In [1]: import numpy as np

In [2]: from numpy import linalg as LA

In [3]: np.set_printoptions(precision=2, suppress=True, linewidth=140, floatmode="fixed")

In [4]: X = np.load("out19.npy")

In [5]: X
Out[5]: 
array([[8.00, 0.00, 2.00],
       [0.00, 4.00, 0.00],
       [2.00, 0.00, 5.00]])

In [6]: q, R = LA.qr(X)

In [7]: np.allclose(R.T @ R, X.T @ X)
Out[7]: True

In [8]: q @ R
Out[8]: 
array([[8.00, 0.00, 2.00],
       [0.00, 4.00, 0.00],
       [2.00, 0.00, 5.00]])

In [9]: round(np.trace(q @ q.T), 2)
Out[9]: np.float64(3.0)

In [10]: R
Out[10]: 
array([[-8.25,  0.00, -3.15],
       [ 0.00,  4.00,  0.00],
       [ 0.00,  0.00,  4.37]])

In [11]: np.round(q.T @ q, 2) + 0
Out[11]: 
array([[1.00, 0.00, 0.00],
       [0.00, 1.00, 0.00],
       [0.00, 0.00, 1.00]])

In [12]: out = X / LA.norm(X, axis=1, keepdims=True)

In [13]: G = out @ out.T

In [14]: (np.abs(G) > 0.9).astype(int)
Out[14]: 
array([[1, 0, 0],
       [0, 1, 0],
       [0, 0, 1]])

In [15]: out = np.array([[2, -3, 1], [-2, -2, 0]])

In [16]: W2 = np.kron(out, X)

In [17]: W2
Out[17]: 
array([[ 16.00,   0.00,   4.00, -24.00,  -0.00,  -6.00,   8.00,   0.00,   2.00],
       [  0.00,   8.00,   0.00,  -0.00, -12.00,  -0.00,   0.00,   4.00,   0.00],
       [  4.00,   0.00,  10.00,  -6.00,  -0.00, -15.00,   2.00,   0.00,   5.00],
       [-16.00,  -0.00,  -4.00, -16.00,  -0.00,  -4.00,   0.00,   0.00,   0.00],
       [ -0.00,  -8.00,  -0.00,  -0.00,  -8.00,  -0.00,   0.00,   0.00,   0.00],
       [ -4.00,  -0.00, -10.00,  -4.00,  -0.00, -10.00,   0.00,   0.00,   0.00]])

In [18]: W0 = np.load("arr.npy")

In [19]: W0
Out[19]: 
array([[-1.79, -1.35,  3.73, -1.99, -1.44],
       [ 1.57, -2.65,  2.01,  2.50,  2.30],
       [-4.03, -0.76, -0.88,  2.70, -0.29],
       [ 1.34, -3.06, -1.61,  0.27, -3.34],
       [-1.12, -2.49, -1.92, -2.73,  2.54]])

In [20]: rng = np.random.default_rng(47)

In [21]: idx = rng.permutation(5)

In [22]: idx
Out[22]: array([0, 2, 4, 1, 3])

In [23]: out = W0[idx][:, idx]

In [24]: np.round(np.trace(out), 2)
Out[24]: np.float64(-2.51)

In [25]: r0 = np.array([-2, -2, 1])

In [26]: np.polyval(r0, W0[4])
Out[26]: array([  0.73,  -6.41,  -2.52,  -8.41, -16.96])

In [27]: np.convolve(W0[4], r0)
Out[27]: array([ 2.24,  7.22,  7.69,  6.80, -1.54, -7.80,  2.54])

In [28]: idx = rng.permutation(5)

In [29]: out = W0[:, idx] * rng.choice([-1, 1], 5)

In [30]: out
Out[30]: 
array([[ 1.99,  1.35, -1.79, -3.73,  1.44],
       [-2.50,  2.65,  1.57, -2.01, -2.30],
       [-2.70,  0.76, -4.03,  0.88,  0.29],
       [-0.27,  3.06,  1.34,  1.61,  3.34],
       [ 2.73,  2.49, -1.12,  1.92, -2.54]])

In [31]: U, _, Vh = LA.svd(W0.T @ out)

In [32]: np.round(U @ Vh, 2) + 0
Out[32]: 
array([[ 0.00,  0.00,  1.00,  0.00,  0.00],
       [ 0.00, -1.00,  0.00,  0.00,  0.00],
       [ 0.00,  0.00,  0.00, -1.00,  0.00],
       [-1.00,  0.00,  0.00,  0.00,  0.00],
       [ 0.00,  0.00,  0.00,  0.00, -1.00]])

In [33]: U, sig, Vh = LA.svd(out, full_matrices=False)

In [34]: (sig > 1e-8).sum()
Out[34]: np.int64(5)

In [35]: np.round(U.T @ out @ Vh.T, 2) + 0
Out[35]: 
array([[5.00, 0.00, 0.00, 0.00, 0.00],
       [0.00, 5.00, 0.00, 0.00, 0.00],
       [0.00, 0.00, 5.00, 0.00, 0.00],
       [0.00, 0.00, 0.00, 5.00, 0.00],
       [0.00, 0.00, 0.00, 0.00, 5.00]])

In [36]: np.round(np.sqrt((sig ** 2).sum()), 2), round(float(LA.norm(out)), 2)
Out[36]: (np.float64(11.18), 11.18)

In [37]: U.shape, sig.shape, Vh.shape
Out[37]: ((5, 5), (5,), (5, 5))

In [38]: np.allclose(U * sig @ Vh, out)
Out[38]: True

In [39]: K = np.loadtxt("block14.csv", delimiter=",")

In [40]: K
Out[40]: 
array([[-2.01,  2.00, -1.01,  1.93,  2.99],
       [-1.99,  2.02, -0.98,  1.94,  2.92],
       [-2.04,  2.01, -0.93,  2.02,  3.04],
       [-1.96,  1.95, -0.97,  1.85,  3.04],
       [-1.97,  1.98, -0.97,  1.98,  2.93],
       [-2.04,  2.00, -0.99,  1.92,  3.03],
       [-1.98,  1.98, -1.01,  1.99,  2.98],
       [-2.05,  1.99, -0.93,  2.03,  2.89],
       [-1.96,  2.00, -1.05,  1.97,  3.06],
       [-1.98,  1.96, -0.96,  2.06,  3.03],
       [ 1.97,  2.02, -2.07,  2.97,  2.98],
       [ 2.10,  2.04, -1.95,  2.98,  2.98],
       [ 2.03,  1.90, -1.97,  2.96,  2.93],
       [ 2.00,  2.00, -2.10,  2.87,  3.03],
       [ 2.02,  2.09, -1.94,  2.99,  3.03],
       [ 1.98,  1.95, -1.93,  3.07,  3.01],
       [ 1.94,  1.98, -2.08,  3.04,  3.00],
       [ 2.00,  2.03, -1.91,  3.11,  2.96],
       [ 2.12,  1.98, -1.89,  3.00,  2.95],
       [ 1.97,  2.00, -2.05,  3.03,  3.07]])

In [41]: P = K @ LA.solve(K.T @ K, K.T)

In [42]: round(np.trace(P), 2)
Out[42]: np.float64(5.0)

In [43]: np.round(LA.eigvalsh(P), 2) + 0
Out[43]: array([0.00, 0.00, 0.00, 0.00, 0.00, 0.00, 0.00, 0.00, 0.00, 0.00, 0.00, 0.00, 0.00, 0.00, 0.00, 1.00, 1.00, 1.00, 1.00, 1.00])
